% ipython --no-banner

In [1]: import numpy as np

In [2]: np.set_printoptions(suppress=True, linewidth=140)

In [3]: A = np.load("run6.npy")

In [4]: A.round(2)
Out[4]: 
array([[ 21.6 , -19.02,  -6.17,  11.16,  28.78,   2.09],
       [ 13.74, -14.04,  -2.8 ,   8.38,  19.94,   1.93],
       [ 10.72, -11.99,  -1.6 ,   7.25,  16.46,   1.79],
       [  4.65,  -7.44,   0.54,   4.78,   9.14,   1.24],
       [  1.89,  -4.93,   1.25,   3.42,   5.48,   0.8 ],
       [  0.81,  -3.74,   1.4 ,   2.75,   3.88,   0.55],
       [  0.24,  -3.  ,   1.41,   2.32,   2.93,   0.38],
       [ -0.27,  -2.12,   1.31,   1.78,   1.89,   0.18],
       [ -0.32,  -2.  ,   1.28,   1.71,   1.77,   0.15],
       [ -0.54,  -0.84,   0.81,   0.88,   0.6 ,  -0.06],
       [  0.54,   0.25,  -0.47,  -0.48,  -0.1 ,   0.24],
       [  0.77,   0.3 ,  -0.63,  -0.66,  -0.11,   0.37],
       [  1.98,   0.37,  -1.29,  -1.74,  -0.13,   1.52],
       [  2.5 ,   0.28,  -1.41,  -2.38,  -0.24,   2.42],
       [  2.97,   0.07,  -1.19,  -3.58,  -0.74,   4.3 ],
       [  2.26,  -0.29,   0.69,  -6.31,  -3.05,   8.94],
       [  0.84,  -0.38,   2.61,  -8.21,  -5.3 ,  12.19],
       [  0.73,  -0.38,   2.75,  -8.33,  -5.46,  12.4 ],
       [ -0.29,  -0.38,   3.96,  -9.38,  -6.87,  14.2 ],
       [ -0.99,  -0.36,   4.75, -10.03,  -7.8 ,  15.32],
       [ -3.02,  -0.25,   6.95, -11.76, -10.39,  18.24],
       [ -4.56,  -0.13,   8.55, -12.95, -12.27,  20.24]])

In [5]: # rank 3

In [6]: x0 = np.array([4, -4, 3, -3, 3, -5])

In [7]: h = np.maximum(A @ x0, 0)

In [8]: np.flatnonzero(h > 1e-9)
Out[8]: array([0, 1, 2, 3, 4, 5, 6, 7, 8, 9])

In [9]: print(np.round(np.tanh(A @ x0), 2))
[ 1.    1.    1.    1.    1.    1.    1.    1.    1.    1.   -0.26 -0.23 -0.19 -0.78 -1.   -1.   -1.   -1.   -1.   -1.   -1.   -1.  ]

In [10]: np.round(A * (h > 1e-9)[:, None], 2)
Out[10]: 
array([[ 21.6 , -19.02,  -6.17,  11.16,  28.78,   2.09],
       [ 13.74, -14.04,  -2.8 ,   8.38,  19.94,   1.93],
       [ 10.72, -11.99,  -1.6 ,   7.25,  16.46,   1.79],
       [  4.65,  -7.44,   0.54,   4.78,   9.14,   1.24],
       [  1.89,  -4.93,   1.25,   3.42,   5.48,   0.8 ],
       [  0.81,  -3.74,   1.4 ,   2.75,   3.88,   0.55],
       [  0.24,  -3.  ,   1.41,   2.32,   2.93,   0.38],
       [ -0.27,  -2.12,   1.31,   1.78,   1.89,   0.18],
       [ -0.32,  -2.  ,   1.28,   1.71,   1.77,   0.15],
       [ -0.54,  -0.84,   0.81,   0.88,   0.6 ,  -0.06],
       [  0.  ,   0.  ,  -0.  ,  -0.  ,  -0.  ,   0.  ],
       [  0.  ,   0.  ,  -0.  ,  -0.  ,  -0.  ,   0.  ],
       [  0.  ,   0.  ,  -0.  ,  -0.  ,  -0.  ,   0.  ],
       [  0.  ,   0.  ,  -0.  ,  -0.  ,  -0.  ,   0.  ],
       [  0.  ,   0.  ,  -0.  ,  -0.  ,  -0.  ,   0.  ],
       [  0.  ,  -0.  ,   0.  ,  -0.  ,  -0.  ,   0.  ],
       [  0.  ,  -0.  ,   0.  ,  -0.  ,  -0.  ,   0.  ],
       [  0.  ,  -0.  ,   0.  ,  -0.  ,  -0.  ,   0.  ],
       [ -0.  ,  -0.  ,   0.  ,  -0.  ,  -0.  ,   0.  ],
       [ -0.  ,  -0.  ,   0.  ,  -0.  ,  -0.  ,   0.  ],
       [ -0.  ,  -0.  ,   0.  ,  -0.  ,  -0.  ,   0.  ],
       [ -0.  ,  -0.  ,   0.  ,  -0.  ,  -0.  ,   0.  ]])

In [11]: B = np.array([[-1.7], [-0.4], [2.3], [-0.7], [-1.8], [1.5]])

In [12]: basis = np.array([[0.3, 1.1, 0.9, 0.5, 0.4]])

In [13]: arr = B @ basis

In [14]: arr.round(2)
Out[14]: 
array([[-0.51, -1.87, -1.53, -0.85, -0.68],
       [-0.12, -0.44, -0.36, -0.2 , -0.16],
       [ 0.69,  2.53,  2.07,  1.15,  0.92],
       [-0.21, -0.77, -0.63, -0.35, -0.28],
       [-0.54, -1.98, -1.62, -0.9 , -0.72],
       [ 0.45,  1.65,  1.35,  0.75,  0.6 ]])

In [15]: x0 = np.array([-2, -2, 1, 2, -2])

In [16]: h = np.maximum(arr @ x0, 0)

In [17]: np.round(np.maximum(arr @ (3 * x0), 0), 2)
Out[17]: array([8.67, 2.04, 0.  , 3.57, 9.18, 0.  ])

In [18]: np.round(arr * (h > 1e-9)[:, None], 2)
Out[18]: 
array([[-0.51, -1.87, -1.53, -0.85, -0.68],
       [-0.12, -0.44, -0.36, -0.2 , -0.16],
       [ 0.  ,  0.  ,  0.  ,  0.  ,  0.  ],
       [-0.21, -0.77, -0.63, -0.35, -0.28],
       [-0.54, -1.98, -1.62, -0.9 , -0.72],
       [ 0.  ,  0.  ,  0.  ,  0.  ,  0.  ]])

In [19]: data = np.loadtxt("case14.csv", delimiter=",")

In [20]: data
Out[20]: 
array([[ 21., -21.,  21., -27.,  27., -27.],
       [  0.,   0., -21.,   0.,   0.,  27.],
       [  0., -21.,  21.,   0.,  27., -27.],
       [  3.,  -3.,   3.,  -6.,   6.,  -6.],
       [  0.,   0.,  -3.,   0.,   0.,   6.],
       [  0.,  -3.,   3.,   0.,   6.,  -6.]])

In [21]: q, evecs = np.linalg.qr(data[:, :5])[0], np.linalg.qr(data[:, 5:])[0]

In [22]: sig = np.linalg.svd(q.T @ evecs, compute_uv=False)

In [23]: print((sig > 0.9).sum())
1

In [24]: np.round(np.degrees(np.arccos(sig.clip(0, 1))), 2)
Out[24]: array([2.54])

In [25]: print(sig.round(2))
[1.]

In [26]: round(np.linalg.norm(q @ q.T - evecs @ evecs.T, 2), 2)
Out[26]: np.float64(1.0)

In [27]: f, r1 = data[5], data[0]

In [28]: f @ r1
Out[28]: np.float64(450.0)

In [29]: f @ f
Out[29]: np.float64(90.0)

In [30]: p = (f @ r1) / (f @ f) * f

In [31]: p
Out[31]: array([  0., -15.,  15.,   0.,  30., -30.])

In [32]: round(float(np.linalg.norm(f + r1) ** 2 + np.linalg.norm(f - r1) ** 2), 2)
Out[32]: 7200.0

In [33]: np.outer(f, r1)
Out[33]: 
array([[   0.,   -0.,    0.,   -0.,    0.,   -0.],
       [ -63.,   63.,  -63.,   81.,  -81.,   81.],
       [  63.,  -63.,   63.,  -81.,   81.,  -81.],
       [   0.,   -0.,    0.,   -0.,    0.,   -0.],
       [ 126., -126.,  126., -162.,  162., -162.],
       [-126.,  126., -126.,  162., -162.,  162.]])

In [34]: np.round(np.abs(np.linalg.eigvals(data)).max(), 2)
Out[34]: np.float64(28.42)

In [35]: np.round(np.linalg.det(data), 2)
Out[35]: np.float64(-91125.0)

In [36]: np.allclose(data, data.T)
Out[36]: False

In [37]: print((data + data.T) / 2)
[[ 21.  -10.5  10.5 -12.   13.5 -13.5]
 [-10.5   0.  -21.   -1.5   0.   12. ]
 [ 10.5 -21.   21.    1.5  12.  -12. ]
 [-12.   -1.5   1.5  -6.    3.   -3. ]
 [ 13.5   0.   12.    3.    0.    6. ]
 [-13.5  12.  -12.   -3.    6.   -6. ]]

In [38]: np.trace(data)
Out[38]: np.float64(30.0)

In [39]: (data - data.T) / 2
Out[39]: 
array([[  0. , -10.5,  10.5, -15. ,  13.5, -13.5],
       [ 10.5,   0. ,   0. ,   1.5,   0. ,  15. ],
       [-10.5,   0. ,   0. ,  -1.5,  15. , -15. ],
       [ 15. ,  -1.5,   1.5,   0. ,   3. ,  -3. ],
       [-13.5,   0. , -15. ,  -3. ,   0. ,   0. ],
       [ 13.5, -15. ,  15. ,   3. ,   0. ,   0. ]])

In [40]: print(data @ data)
[[  360.  -720.  1080.  -405.   810. -1215.]
 [    0.   360.  -360.     0.  -405.   405.]
 [    0.  -360.   720.     0.   405.  -810.]
 [   45.   -90.   135.   -45.    90.  -135.]
 [    0.    45.   -45.     0.   -45.    45.]
 [    0.   -45.    90.     0.    45.   -90.]]
